% ipython --no-banner

In [1]: import numpy as np

In [2]: import numpy.linalg as la

In [3]: np.set_printoptions(precision=3, suppress=True, linewidth=140, floatmode="fixed")

In [4]: E = np.array([[2, 0, 0], [0, 3, 0], [0, 0, 3]])

In [5]: x = np.array([1, 2, 3])

In [6]: rhs = E @ x

In [7]: print(rhs)
[2 6 9]

In [8]: print(la.solve(E, rhs))
[1.000 2.000 3.000]

In [9]: print(la.solve(E, E[:, 1]))
[0.000 1.000 0.000]

In [10]: print(np.flatnonzero(la.matrix_power((E != 0) + (E.T != 0) + np.eye(3), 3)[1]))
[1]

In [11]: print(E @ E)
[[4 0 0]
 [0 9 0]
 [0 0 9]]

In [12]: print(round(float(la.det(E)), 3))
18.0

In [13]: print(np.sort(la.eigvals(E).real))
[2.000 3.000 3.000]

In [14]: gram = E.T @ E

In [15]: print(la.matrix_rank(gram))
3

In [16]: print(la.eigvalsh(gram)[::-1])
[9.000 9.000 4.000]

In [17]: print(np.diag(gram))
[4 9 9]

In [18]: print(np.trace(gram), (E ** 2).sum())
22 22

In [19]: print((E @ E.T).shape)
(3, 3)

In [20]: print(np.allclose(gram, gram.T))
True

In [21]: print(gram)
[[4 0 0]
 [0 9 0]
 [0 0 9]]

In [22]: X = np.load("dump.npy")

In [23]: print(X)
[[ 2.000  4.000  2.000]
 [ 4.000  2.000  2.000]
 [ 2.000  2.000 -1.000]]

In [24]: x = np.array([1, 5, -1])

In [25]: print(la.norm(X @ x) <= la.norm(X, 2) * la.norm(x) + 1e-9)
True

In [26]: print(X @ np.eye(3)[1])
[4.000 2.000 2.000]

In [27]: print((X * x).sum(axis=1))
[20.000 12.000 13.000]

In [28]: print(X @ x)
[20.000 12.000 13.000]

In [29]: x = np.array([1, 1, 2])

In [30]: rhs = X @ x

In [31]: print(rhs)
[10.000 10.000  2.000]

In [32]: print(la.solve(X, X[:, 2]))
[0.000 0.000 1.000]

In [33]: print(np.round(la.solve(X.T, X[1]), 3) + 0)
[0.000 1.000 0.000]

In [34]: hat = np.triu(np.array([[0, 1, 0], [2, 3, 3], [3, 1, 0]]), 1) + np.eye(3)

In [35]: out = hat @ X @ la.inv(hat)

In [36]: print(np.trace(out), np.trace(X))
3.0 3.0

In [37]: print(out)
[[ 6.000  0.000  4.000]
 [10.000 -2.000  5.000]
 [ 2.000  0.000 -1.000]]

In [38]: print(hat @ X - X @ hat)
[[  4.000   0.000 -10.000]
 [  6.000   2.000  -9.000]
 [  0.000  -2.000  -6.000]]

In [39]: print(round(la.det(out), 3))
28.0

In [40]: print(la.matrix_rank(out))
3

In [41]: feats = np.load("run13.npy")

In [42]: print(feats)
[[ 1.000  0.000  0.000]
 [ 0.000  0.866  0.500]
 [ 0.000 -0.500  0.866]]

In [43]: left, s, Vt = la.svd(feats, full_matrices=False)

In [44]: print(np.round(left.T @ left, 3) + 0)
[[1.000 0.000 0.000]
 [0.000 1.000 0.000]
 [0.000 0.000 1.000]]

In [45]: print(np.round(left.T @ feats @ Vt.T, 3) + 0)
[[1.000 0.000 0.000]
 [0.000 1.000 0.000]
 [0.000 0.000 1.000]]

In [46]: print(np.cumsum(s ** 2) / np.sum(s ** 2))
[0.333 0.667 1.000]

In [47]: print(Vt @ Vt.T)
[[1.000 0.000 0.000]
 [0.000 1.000 0.000]
 [0.000 0.000 1.000]]

In [48]: print(round(float(np.sqrt((s ** 2).sum())), 3), round(float(la.norm(feats)), 3))
1.732 1.732

In [49]: print((s > 1e-8).sum())
3

In [50]: print(np.allclose(left * s @ Vt, feats))
True

In [51]: print(round(la.eigvals(feats).sum().real, 3))
2.732

In [52]: print(round(la.det(2 * feats), 3), round(float(la.det(feats)), 3))
8.0 1.0

In [53]: print(la.eigvals(feats))
[0.866+0.500j 0.866-0.500j 1.000+0.000j]

In [54]: print(round(float(np.einsum("ij,ji->", feats, feats)), 3))
2.0

In [55]: print(np.poly(feats))
[ 1.000 -2.732  2.732 -1.000]

In [56]: print(round(la.det(feats.T), 3))
1.0

In [57]: print(np.kron(np.eye(2, dtype=int), feats))
[[ 1.000  0.000  0.000  0.000  0.000  0.000]
 [ 0.000  0.866  0.500  0.000  0.000  0.000]
 [ 0.000 -0.500  0.866  0.000 -0.000  0.000]
 [ 0.000  0.000  0.000  1.000  0.000  0.000]
 [ 0.000  0.000  0.000  0.000  0.866  0.500]
 [ 0.000 -0.000  0.000  0.000 -0.500  0.866]]

In [58]: print(np.kron(np.eye(2, dtype=int), X))
[[ 2.000  4.000  2.000  0.000  0.000  0.000]
 [ 4.000  2.000  2.000  0.000  0.000  0.000]
 [ 2.000  2.000 -1.000  0.000  0.000 -0.000]
 [ 0.000  0.000  0.000  2.000  4.000  2.000]
 [ 0.000  0.000  0.000  4.000  2.000  2.000]
 [ 0.000  0.000 -0.000  2.000  2.000 -1.000]]

In [59]: print(round(la.det(2 * X), 3), round(float(la.det(X)), 3))
224.0 28.0

In [60]: print(round(float(la.eigvals(X).sum().real), 3))
3.0

In [61]: print(np.einsum("ii->", X))
3.0

In [62]: print(la.pinv(feats))
[[ 1.000  0.000  0.000]
 [ 0.000  0.866 -0.500]
 [ 0.000  0.500  0.866]]

In [63]: print(np.round(feats @ feats.T, 3) + 0)
[[1.000 0.000 0.000]
 [0.000 1.000 0.000]
 [0.000 0.000 1.000]]

In [64]: print(feats[:, 1] @ feats[:, 0])
0.0

In [65]: print(la.svd(feats, compute_uv=False))
[1.000 1.000 1.000]

In [66]: data = np.array([[0, -5, -1], [5, 0, -1], [1, 1, 0]])

In [67]: # rank 2

In [68]: x = np.array([-3, -3, 1])

In [69]: print(x @ data @ x)
0

In [70]: print(np.round(la.svd(data, compute_uv=False), 3) + 0)
[5.196 5.196 0.000]

In [71]: Q = la.solve(np.eye(3) - data, np.eye(3) + data)

In [72]: print(round(float(la.det(Q)), 3))
1.0

In [73]: out = np.array([[1, 0], [2, 0]])

In [74]: basis = np.kron(out, data)

In [75]: print(la.matrix_rank(basis))
2

In [76]: print(basis)
[[  0  -5  -1   0   0   0]
 [  5   0  -1   0   0   0]
 [  1   1   0   0   0   0]
 [  0 -10  -2   0   0   0]
 [ 10   0  -2   0   0   0]
 [  2   2   0   0   0   0]]

In [77]: print(basis.shape)
(6, 6)

In [78]: left, s, Vt = la.svd(basis)

In [79]: V = Vt[:(s > 1e-8).sum()]

In [80]: rng = np.random.default_rng(506741)

In [81]: x = basis[0] + 5 * basis[2] + rng.integers(2) * np.eye(6)[4]

In [82]: print(x)
[ 5.000  0.000 -1.000  0.000  1.000  0.000]

In [83]: print(np.allclose(V.T @ V @ x, x))
False

In [84]: s = 20 * 0.9 ** np.arange(3)

In [85]: M = rng.normal(size=(20, 3)) * rng.permutation(s)

In [86]: print(M)
[[ -1.504   2.544  11.623]
 [-10.282  -0.592  42.233]
 [ 20.364  -3.872  36.682]
 [-21.287 -28.872  -7.060]
 [ 39.910 -42.426  12.881]
 [-10.967  -6.663  15.285]
 [-39.297   4.826 -15.373]
 [  8.611  -1.059  -7.274]
 [-11.741 -34.608 -15.750]
 [ 12.173 -21.780 -55.189]
 [ 18.877   8.861 -18.000]
 [ -8.690  10.115 -13.320]
 [ -1.580   9.592 -24.032]
 [-10.376 -26.340 -18.688]
 [-20.275  12.455   3.579]
 [-19.689  31.573 -22.880]
 [-17.848   2.728  17.516]
 [-13.732   0.182  -2.928]
 [-12.654  17.149 -52.930]
 [ -9.345  -4.027  -3.718]]

In [87]: r0 = np.array([0, 0, 3])

In [88]: print(np.polyval(r0, M[7]))
[3.000 3.000 3.000]

In [89]: print(np.convolve(M[7], r0))
[  0.000   0.000  25.833  -3.176 -21.821]

In [90]: A = np.load("a.npy")

In [91]: print(A)
[[ 1.921  6.062  5.877]
 [ 2.118  5.991  6.060]
 [ 1.861  6.093  6.122]
 [ 1.979  5.816  5.957]
 [ 2.023  6.127  6.030]
 [ 1.855  6.069  6.045]
 [ 2.062  6.091  6.048]
 [ 1.996  6.107  6.137]
 [ 1.976  5.916  6.031]
 [-0.187  7.865  6.217]
 [ 0.113  8.068  6.135]
 [ 0.028  7.954  5.800]
 [ 0.031  7.937  6.188]
 [ 0.002  7.942  5.950]
 [ 0.086  8.101  6.087]
 [-0.199  8.005  6.143]
 [ 0.001  7.830  5.988]
 [-0.169  8.144  5.977]
 [ 9.106  4.955  3.003]
 [ 8.774  5.045  3.102]
 [ 8.973  4.998  3.129]
 [ 8.995  5.164  2.945]
 [ 8.983  4.845  3.122]
 [ 8.966  4.951  2.870]
 [ 8.940  4.633  2.943]
 [ 8.997  4.971  3.118]
 [ 8.926  4.982  3.002]]

In [92]: D = la.norm(A[:, None] - A[None], axis=-1)

In [93]: print(D[:5, :5])
[[0.000 0.278 0.254 0.265 0.195]
 [0.278 0.000 0.283 0.246 0.169]
 [0.254 0.283 0.000 0.343 0.189]
 [0.265 0.246 0.343 0.000 0.322]
 [0.195 0.169 0.189 0.322 0.000]]

In [94]: print(D.shape)
(27, 27)

In [95]: mat = np.load("m.npy")

In [96]: print(mat)
[[ 0 -2 -4  1]
 [ 2  0 -1 -4]
 [ 4  1  0  2]
 [-1  4 -2  0]]

In [97]: z = rng.permutation(4)

In [98]: out = mat[:, z] * rng.choice([-1, 1], 4)

In [99]: print(out)
[[ 1  4  0 -2]
 [-4  1 -2  0]
 [ 2  0 -4  1]
 [ 0  2  1  4]]

In [100]: left, _, Vt = la.svd(mat.T @ out)

In [101]: print(z)
[3 2 0 1]

In [102]: print(left @ Vt)
[[ 0.000  0.000 -1.000  0.000]
 [ 0.000  0.000  0.000  1.000]
 [ 0.000 -1.000  0.000  0.000]
 [ 1.000  0.000  0.000  0.000]]

In [103]: hat = A @ la.solve(A.T @ A, A.T)

In [104]: print(hat @ A[:, 2])
[5.877 6.060 6.122 5.957 6.030 6.045 6.048 6.137 6.031 6.217 6.135 5.800 6.188 5.950 6.087 6.143 5.988 5.977 3.003 3.102 3.129 2.945 3.122
 2.870 2.943 3.118 3.002]

In [105]: print(round(float(np.trace(hat)), 3))
3.0
